$ ipython --no-banner

In [1]: import numpy as np

In [2]: np.set_printoptions(suppress=True, linewidth=140)

In [3]: A2 = np.array([[0], [1], [1], [2], [0], [-3], [0], [1], [3], [-3]])

In [4]: W2 = np.array([[1, -2, 0]])

In [5]: M = A2 @ W2

In [6]: print(M)
[[ 0  0  0]
 [ 1 -2  0]
 [ 1 -2  0]
 [ 2 -4  0]
 [ 0  0  0]
 [-3  6  0]
 [ 0  0  0]
 [ 1 -2  0]
 [ 3 -6  0]
 [-3  6  0]]

In [7]: rk = np.linalg.matrix_rank(M)

In [8]: print(rk)
1

In [9]: ns = np.linalg.svd(M)[2][rk:].T

In [10]: print(np.linalg.matrix_rank(M.T @ M), np.linalg.matrix_rank(M @ M.T))
1 1

In [11]: print([int(np.linalg.matrix_rank(np.delete(M, i, axis=0))) for i in range(10)])
[1, 1, 1, 1, 1, 1, 1, 1, 1, 1]

In [12]: print([int(np.linalg.matrix_rank(M[:i])) for i in range(1, len(M) + 1)])
[0, 1, 1, 1, 1, 1, 1, 1, 1, 1]

In [13]: print([int(np.linalg.matrix_rank(M[:, :j + 1])) for j in range(3)])
[1, 1, 1]

In [14]: print(np.round(M @ ns, 2) + 0)
[[0. 0.]
 [0. 0.]
 [0. 0.]
 [0. 0.]
 [0. 0.]
 [0. 0.]
 [0. 0.]
 [0. 0.]
 [0. 0.]
 [0. 0.]]

In [15]: U, sig, vt = np.linalg.svd(M)

In [16]: evecs = vt[:(sig > 1e-8).sum()]

In [17]: rng = np.random.default_rng(7192)

In [18]: x0 = M[8] + 5 * M[7] + rng.integers(2) * np.eye(3)[0]

In [19]: print(x0)
[  9. -16.   0.]

In [20]: print(np.round(np.diag(evecs.T @ evecs), 2))
[0.2 0.8 0. ]

In [21]: print(np.allclose(M[:-1].T @ np.linalg.lstsq(M[:-1].T, M[-1])[0], M[-1]))
True

In [22]: print(np.round(M @ np.linalg.pinv(M) @ M, 2))
[[ 0.  0.  0.]
 [ 1. -2.  0.]
 [ 1. -2.  0.]
 [ 2. -4.  0.]
 [ 0.  0.  0.]
 [-3.  6.  0.]
 [ 0.  0.  0.]
 [ 1. -2.  0.]
 [ 3. -6.  0.]
 [-3.  6.  0.]]

In [23]: print(np.linalg.lstsq(M[:-1].T, M[-1])[2])
1

In [24]: print(np.abs(np.diag(np.linalg.qr(M)[1])) > 1e-9)
[ True False False]

In [25]: feats = np.load("m.npy")

In [26]: print(feats)
[[0 0 0 0 0 0 0 0 0 0]
 [0 0 0 0 0 4 0 0 0 0]
 [0 0 0 0 5 0 0 0 0 0]
 [0 0 0 1 0 0 0 0 0 0]
 [0 0 0 0 0 0 0 5 0 0]
 [0 0 0 0 0 0 2 0 0 0]
 [0 0 0 0 0 0 0 0 2 0]
 [0 0 0 0 0 0 0 0 0 1]
 [1 0 0 0 0 0 0 0 0 0]
 [0 3 0 0 0 0 0 0 0 0]]

In [27]: U, sig, vt = np.linalg.svd(feats)

In [28]: print(np.argmax(sig[:-1] / (sig[1:] + 1e-6)) + 1)
9

In [29]: A2 = U[:, :9] @ np.diag(sig[:9]) @ vt[:9]

In [30]: print(A2)
[[0. 0. 0. 0. 0. 0. 0. 0. 0. 0.]
 [0. 0. 0. 0. 0. 4. 0. 0. 0. 0.]
 [0. 0. 0. 0. 5. 0. 0. 0. 0. 0.]
 [0. 0. 0. 1. 0. 0. 0. 0. 0. 0.]
 [0. 0. 0. 0. 0. 0. 0. 5. 0. 0.]
 [0. 0. 0. 0. 0. 0. 2. 0. 0. 0.]
 [0. 0. 0. 0. 0. 0. 0. 0. 2. 0.]
 [0. 0. 0. 0. 0. 0. 0. 0. 0. 1.]
 [1. 0. 0. 0. 0. 0. 0. 0. 0. 0.]
 [0. 3. 0. 0. 0. 0. 0. 0. 0. 0.]]

In [31]: print(np.round(np.linalg.norm(feats - A2, 2), 2), sig[9])
0.0 0.0

In [32]: print(round(float(np.linalg.norm(feats - A2) / np.linalg.norm(feats)), 2))
0.0

In [33]: print(np.linalg.matrix_rank(A2))
9

In [34]: print(np.abs(feats - A2).max())
0.0

In [35]: print(np.linalg.matrix_rank(feats, rtol=0.05))
9
